In [1]: import numpy as np

In [2]: np.set_printoptions(precision=2, suppress=True, linewidth=160)

In [3]: tidy = lambda a: np.round(a, 2) + 0

In [4]: mat = np.load("sample19.npy")

In [5]: print(mat)
[[ 19.41   9.7  -19.06 -10.94 -10.72 -20.65  19.43 -19.37]
 [ 18.91  11.6  -21.41  -9.75  -9.96 -20.41  21.76 -20.9 ]
 [ 19.13   9.6  -19.1  -10.32 -12.1  -20.56  17.67 -20.36]
 [ 20.41   9.5  -20.12  -8.44 -10.32 -19.33  20.5  -18.71]
 [ 18.86   8.17 -20.58 -10.06  -8.07 -19.37  20.39 -19.91]
 [ 20.78  12.15 -21.11 -13.59  -8.02 -18.69  19.42 -19.87]
 [ 17.45  11.78 -20.43  -9.5   -8.25 -20.32  19.26 -20.02]
 [ 20.6    9.44 -22.47 -10.42  -9.54 -19.65  20.55 -20.57]
 [ 21.28  10.32 -20.7  -10.29 -11.53 -20.2   18.23 -19.7 ]
 [ 20.74  11.   -20.52  -8.35 -11.62 -19.76  20.71 -20.91]
 [ 20.69   9.   -21.07  -9.51 -10.74 -19.32  19.68 -19.6 ]
 [ 20.67  10.85 -18.71 -11.28 -11.73 -19.41  18.88 -19.02]
 [ 19.49   7.93 -18.38  -9.06  -9.6  -21.29  17.59 -19.41]
 [ 19.64   9.06 -21.06  -9.49 -10.61 -19.11  21.24 -19.33]
 [ 20.23   9.47 -20.35 -10.69  -9.33 -20.73  19.93 -22.06]
 [ 19.     8.62 -18.41  -9.14 -10.9  -20.47  20.05 -18.5 ]
 [ 20.75   9.93 -21.69 -10.52  -8.09 -21.63  20.05 -22.17]
 [ 20.33  10.27 -20.   -10.13 -10.7  -19.3   19.4  -20.28]
 [ 21.87   9.6  -20.89  -9.96  -9.77 -22.13  20.6  -19.5 ]
 [ 20.2    8.9  -20.38 -10.06  -8.83 -17.53  19.7  -22.11]
 [ 21.17   8.6  -20.64 -10.24 -10.73 -20.55  19.87 -20.03]
 [ 20.24   8.79 -20.74 -11.41 -10.48 -21.18  19.98 -19.43]
 [ 20.45   8.78 -20.19  -9.97  -9.14 -20.19  20.63 -21.2 ]
 [ 19.42   9.02 -19.87  -9.15 -10.5  -19.28  21.37 -19.6 ]
 [ 20.9   10.83 -20.15  -9.26 -10.56 -20.08  21.19 -19.16]
 [ 19.39  10.92 -19.68  -9.89  -9.34 -20.5   19.94 -18.62]
 [ 19.83   9.96 -18.82  -9.14  -9.61 -20.45  21.37 -19.96]
 [ 19.19   9.59 -19.89 -10.65 -10.16 -18.96  20.42 -18.9 ]
 [ 18.62  10.02 -20.2  -10.17 -10.77 -20.2   20.57 -18.54]
 [ 20.15   8.74 -21.25  -9.22  -9.75 -18.16  18.12 -18.79]
 [ 19.5    8.68 -19.64  -8.26 -10.83 -20.82  20.84 -20.06]
 [ 19.25  11.6  -20.47  -9.01 -10.1  -21.08  18.73 -20.7 ]
 [ 22.13  10.47 -18.41  -9.04  -9.19 -20.4   18.82 -19.15]
 [ 20.73  10.46 -21.19  -8.87  -8.64 -20.06  20.52 -19.03]
 [ 17.55   9.35 -18.79 -10.25  -9.29 -21.01  20.22 -21.25]
 [ 19.19   9.6  -20.39  -8.69 -10.98 -20.26  21.01 -20.59]
 [ 21.48   8.52 -19.01  -9.35 -10.63 -20.4   18.96 -19.19]]

In [6]: t3 = np.stack([mat, -1 * mat, mat[::-1]])

In [7]: print((t3 @ mat.T).shape)
(3, 37, 37)

In [8]: print(np.linalg.matrix_rank(t3.reshape(3, -1)))
2

In [9]: print(tidy(np.einsum("bij,cij->bc", t3, t3)))
[[ 85243.17 -85243.17  84968.25]
 [-85243.17  85243.17 -84968.25]
 [ 84968.25 -84968.25  85243.17]]

In [10]: print(tidy(np.linalg.norm(t3, axis=(1, 2))))
[291.96 291.96 291.96]

In [11]: print(np.linalg.matrix_rank(t3))
[8 8 8]

In [12]: C = mat[[4, 29]].astype(float)

In [13]: for _ in range(4):
    ...:     labels = np.linalg.norm(mat[:, None] - C, axis=-1).argmin(axis=1)
    ...:     C = np.array([mat[labels == j].mean(axis=0) for j in range(2)])
    ...: 

In [14]: print(labels)
[1 0 1 1 0 0 0 0 1 1 1 1 1 0 0 1 0 1 0 0 1 0 0 0 0 0 0 0 0 1 0 1 1 0 0 0 1]

In [15]: print(np.abs(C[1] - C[0]).argmax())
6

In [16]: print(tidy(C[1] - C[0]))
[ 0.61 -0.17  0.73  0.37 -1.11  0.06 -1.39  0.55]

In [17]: data = np.array([[0, -19, -15, -16, -24, -16, -20, -15, -6],
    ...:     [16, 37, 23, 28, 38, 34, 20, 25, 12],
    ...:     [-12, -4, 2, 2, 2, -6, 14, 4, 2],
    ...:     [-8, 10, 10, 4, 16, 8, 12, 2, -4]])

In [18]: w1 = np.array([[-1, -1, 0, 2, 3, -2],
    ...:     [-3, 3, 3, 2, 0, 0],
    ...:     [-1, 0, 3, -1, -1, 2],
    ...:     [3, -1, -1, -3, 1, 2],
    ...:     [2, 3, -3, 0, -2, 1],
    ...:     [-2, 1, -1, 1, 1, 0],
    ...:     [-1, 2, 1, 3, -2, 3],
    ...:     [-2, -3, 2, -1, 2, 3],
    ...:     [3, 1, 3, 1, 2, -1]])

In [19]: coef = np.array([0, -3, 2, -2, 2, -5])

In [20]: hid = np.maximum(data @ w1 + coef, 0)

In [21]: print(np.linalg.matrix_rank(hid))
4

In [22]: print((hid > 0).astype(int))
[[1 0 0 0 1 0]
 [0 1 1 1 1 1]
 [1 1 1 0 0 1]
 [0 1 1 1 0 1]]

In [23]: print(hid)
[[ 40   0   0   0  31   0]
 [  0 189 112  78  47 226]
 [ 28  13  22   0   0  81]
 [  0 101   6  18   0 101]]

In [24]: print((hid > 0).mean(axis=0))
[0.5  0.75 0.75 0.5  0.5  0.75]

In [25]: C = np.array([[1, 3], [1, 0], [-1, -2], [-2, -2], [-3, -3], [-1, 1]])

In [26]: print(w1 @ C)
[[-13 -18]
 [ -7 -19]
 [ -1  -2]
 [  4  16]
 [ 13  19]
 [ -5  -9]
 [ -3  -2]
 [-14 -11]
 [ -6  -6]]
